>>> import numpy as np
>>> np.set_printoptions(precision=2, suppress=True, linewidth=140, legacy="1.25")
>>> out = np.array([[0, 0, 0, 1, 2, 1, 1, 0, 3, 0, 3, 0, 2],
...     [1, 2, 3, 0, 2, 3, 1, 3, 3, 3, 3, 0, 0],
...     [2, 3, 3, 0, 1, 3, 2, 3, 0, 2, 0, 0, 3],
...     [0, 3, 2, 1, 1, 3, 1, 2, 2, 0, 1, 2, 3],
...     [3, 2, 3, 0, 2, 1, 3, 0, 2, 0, 3, 2, 0],
...     [0, 1, 1, 2, 0, 1, 1, 1, 0, 3, 0, 1, 1],
...     [0, 1, 3, 0, 3, 0, 2, 0, 2, 0, 3, 2, 3],
...     [3, 1, 0, 3, 2, 0, 3, 1, 2, 0, 2, 0, 2],
...     [0, 0, 1, 3, 0, 0, 3, 1, 0, 1, 0, 2, 3],
...     [3, 3, 1, 3, 3, 3, 2, 3, 1, 3, 0, 1, 1],
...     [2, 1, 3, 1, 1, 2, 1, 2, 0, 0, 3, 2, 0],
...     [2, 1, 0, 0, 3, 0, 0, 3, 1, 1, 2, 3, 2],
...     [2, 2, 1, 2, 0, 3, 3, 2, 3, 2, 1, 0, 2]])
>>> out[-1] = out[0]
>>> W0 = out + 0.05 * np.eye(13)
>>> print(W0)
[[0.05 0.   0.   1.   2.   1.   1.   0.   3.   0.   3.   0.   2.  ]
 [1.   2.05 3.   0.   2.   3.   1.   3.   3.   3.   3.   0.   0.  ]
 [2.   3.   3.05 0.   1.   3.   2.   3.   0.   2.   0.   0.   3.  ]
 [0.   3.   2.   1.05 1.   3.   1.   2.   2.   0.   1.   2.   3.  ]
 [3.   2.   3.   0.   2.05 1.   3.   0.   2.   0.   3.   2.   0.  ]
 [0.   1.   1.   2.   0.   1.05 1.   1.   0.   3.   0.   1.   1.  ]
 [0.   1.   3.   0.   3.   0.   2.05 0.   2.   0.   3.   2.   3.  ]
 [3.   1.   0.   3.   2.   0.   3.   1.05 2.   0.   2.   0.   2.  ]
 [0.   0.   1.   3.   0.   0.   3.   1.   0.05 1.   0.   2.   3.  ]
 [3.   3.   1.   3.   3.   3.   2.   3.   1.   3.05 0.   1.   1.  ]
 [2.   1.   3.   1.   1.   2.   1.   2.   0.   0.   3.05 2.   0.  ]
 [2.   1.   0.   0.   3.   0.   0.   3.   1.   1.   2.   3.05 2.  ]
 [0.   0.   0.   1.   2.   1.   1.   0.   3.   0.   3.   0.   2.05]]
>>> r0, r1 = W0[5], W0[8]
>>> print(r0 @ r1)
19.0
>>> pr = (r0 @ r1) / (r0 @ r0) * r0
>>> print(r1 - pr)
[ 0.   -0.95  0.05  1.11  0.   -0.99  2.05  0.05  0.05 -1.84  0.    1.05  2.05]
>>> print(np.round(np.linalg.norm(r0 + r1) ** 2 + np.linalg.norm(r0 - r1) ** 2, 2))
108.21
>>> print(pr)
[0.   0.95 0.95 1.89 0.   0.99 0.95 0.95 0.   2.84 0.   0.95 0.95]
